% python3 -q
>>> import numpy as np
>>> from numpy import linalg as LA
>>> np.set_printoptions(precision=3, suppress=True, linewidth=140, legacy="1.25")
>>> A2 = np.array([[3, 0, -4, 2], [-5, -4, -3, -4], [2, -5, -3, -1], [5, 1, 4, 0]])
>>> F = A2.T @ A2
>>> F
array([[63, 15, 17, 24],
       [15, 42, 31, 21],
       [17, 31, 50,  7],
       [24, 21,  7, 21]])
>>> A2 = np.array([[2, -1, 0], [-1, -2, -2]])
>>> W2 = np.kron(A2, F)
>>> round(float(LA.norm(W2, 2)), 3), np.round(LA.norm(A2, 2) * LA.norm(F, 2), 3)
(314.093, 314.093)
>>> vals, evecs = LA.eigh(F)
>>> vec = np.array([0, 2, 3, 7])
>>> evecs * np.sqrt(vals) @ evecs.T
array([[ 7.553,  0.567,  1.124,  2.088],
       [ 0.567,  5.475,  2.559,  2.27 ],
       [ 1.124,  2.559,  6.494, -0.117],
       [ 2.088,  2.27 , -0.117,  3.387]])
>>> vec @ F @ vec
2901
>>> np.round(vec @ F @ vec / (vec @ vec), 3), np.round(vals[0], 3), round(float(vals[-1]), 3)
(46.79, 1.062, 104.698)
>>> evecs * np.abs(vals) @ evecs.T
array([[63., 15., 17., 24.],
       [15., 42., 31., 21.],
       [17., 31., 50.,  7.],
       [24., 21.,  7., 21.]])
>>> np.abs(F).sum(axis=1).max(), np.round(np.abs(vals).max(), 3)
(119, 104.698)
>>> (np.sign(evecs[:, -1].round(6)) == np.sign(evecs[0, -1].round(6))).astype(int)
array([1, 1, 1, 1])
>>> vals, evecs = LA.eig(F)
>>> np.sort(LA.eigvals(LA.inv(F)))
array([0.01 , 0.021, 0.045, 0.941])
>>> Uu, s, VT = LA.svd(F)
>>> s
array([104.698,  47.896,  22.344,   1.062])
>>> np.argmax(s[:-1] / (s[1:] + 1e-6)) + 1
3
>>> A2 = Uu[:, :3] @ np.diag(s[:3]) @ VT[:3]
>>> LA.matrix_rank(F, rtol=0.05)
3
>>> LA.matrix_rank(A2)
3
>>> round(LA.norm(F - A2) / LA.norm(F), 3)
0.009
>>> round(LA.norm(F - A2, 2), 3), np.round(s[3], 3)
(1.062, 1.062)
